>>> import numpy as np
>>> import numpy.linalg as la
>>> np.set_printoptions(precision=2, suppress=True, linewidth=160, legacy="1.25")
>>> def rnd(a):
...     return np.round(a, 2) + 0
... 
>>> M = np.load("arr.npy")
>>> M
array([[2, 2, 1],
       [1, 2, 2],
       [1, 1, 2]])
>>> rnd(la.norm(M, 1)), rnd(la.norm(M, np.inf))
(5.0, 5.0)
>>> rnd(la.norm(M, "nuc"))
6.46
>>> rnd(la.norm(M, axis=0))
array([2.45, 3.  , 3.  ])
>>> rnd(la.norm(M) ** 2 / la.norm(M, 2) ** 2)
1.08
>>> rnd(la.norm(M[1], 1)), rnd(la.norm(M[1], np.inf))
(5.0, 2.0)
>>> rnd(la.norm(M, axis=1))
array([3.  , 3.  , 2.45])
>>> M[1] @ M[0]
8
>>> np.allclose(M, M.T)
False
>>> assert M == M.T
Traceback (most recent call last):
  File "<python-input-14>", line 1, in <module>
    assert M == M.T
           ^^^^^^^^
ValueError: The truth value of an array with more than one element is ambiguous. Use a.any() or a.all()
>>> rnd(np.abs(la.eigvals(M)).max())
4.63
>>> (M + M.T) / 2
array([[2. , 1.5, 1. ],
       [1.5, 2. , 1.5],
       [1. , 1.5, 2. ]])
>>> np.allclose(M @ M.T, M.T @ M)
False
>>> M.inv()
Traceback (most recent call last):
  File "<python-input-18>", line 1, in <module>
    M.inv()
    ^^^^^
AttributeError: 'numpy.ndarray' object has no attribute 'inv'
>>> other = np.array([[1, 2], [1, -3]])
>>> Z = np.kron(other, M)
>>> la.matrix_rank(Z)
6
>>> rnd(la.norm(Z, 2)), rnd(la.norm(other, 2) * la.norm(M, 2))
(17.05, 17.05)
>>> rng = np.random.default_rng(134095)
>>> labels = rng.integers(0, 3, 3)
>>> J = np.array([[1, 2, 1], [1, 0, 1], [3, 5, 3]]) * (labels[:, None] == labels)
>>> J
array([[1, 2, 0],
       [1, 0, 0],
       [0, 0, 3]])
>>> r0, v = J[0], J[1]
>>> r0 @ v
1
>>> r0 @ r0
5
>>> p = (r0 @ v) / (r0 @ r0) * r0
>>> np.outer(r0, v)
array([[1, 0, 0],
       [2, 0, 0],
       [0, 0, 0]])
>>> (v - p) @ r0
0.0
>>> p
array([0.2, 0.4, 0. ])
>>> q = J.astype(float).copy()
>>> for j in range(3):
...     q[:, j] -= q[:, :j] @ (q[:, :j].T @ q[:, j])
...     q[:, j] /= la.norm(q[:, j])
... 
>>> rnd(q.T @ q)
array([[1., 0., 0.],
       [0., 1., 0.],
       [0., 0., 1.]])
>>> rnd(q)
array([[ 0.71,  0.71,  0.  ],
       [ 0.71, -0.71,  0.  ],
       [ 0.  ,  0.  ,  1.  ]])
>>> P = np.triu(np.array([[0, -2, 3], [-1, -1, 3], [0, 3, 1]]), 1) + np.eye(3)
>>> other = P @ q @ la.inv(P)
>>> rnd(P @ q - q @ P)
array([[-1.41,  2.83, -1.24],
       [ 0.  ,  1.41,  3.  ],
       [ 0.  ,  0.  ,  0.  ]])
>>> la.matrix_rank(other)
3
>>> P = np.triu(np.array([[-2, -3, 2], [2, 3, -1], [1, 2, 3]]), 1) + np.eye(3)
>>> other = P @ J @ la.inv(P)
>>> la.matrix_rank(other)
3
>>> rnd(la.det(other))
-6.0
>>> other
array([[-2., -4.,  6.],
       [ 1.,  3., -2.],
       [ 0.,  0.,  3.]])
>>> np.poly(other)
array([ 1., -4.,  1.,  6.])
>>> J.sum(axis=0)
array([2, 2, 3])
>>> la.matrix_rank(J)
3
>>> J[:, 3]
Traceback (most recent call last):
  File "<python-input-50>", line 1, in <module>
    J[:, 3]
    ~^^^^^^
IndexError: index 3 is out of bounds for axis 1 with size 3
>>> np.zeros(3, 3)
Traceback (most recent call last):
  File "<python-input-51>", line 1, in <module>
    np.zeros(3, 3)
    ~~~~~~~~^^^^^^
TypeError: Cannot interpret '3' as a data type
>>> data = (rng.random((2, 2)) < 0.3) + np.eye(2)
>>> data /= data.sum(axis=1, keepdims=True)
>>> data
array([[0.5, 0.5],
       [0. , 1. ]])
>>> x0 = np.array([1, -3])
>>> target = data @ x0
>>> target
array([-1., -3.])
>>> rnd(la.solve(data.T, data[1]))
array([0., 1.])
>>> rnd(la.solve(data, data[:, 1]))
array([0., 1.])
>>> rnd(la.solve(data, 4 * target))
array([  4., -12.])
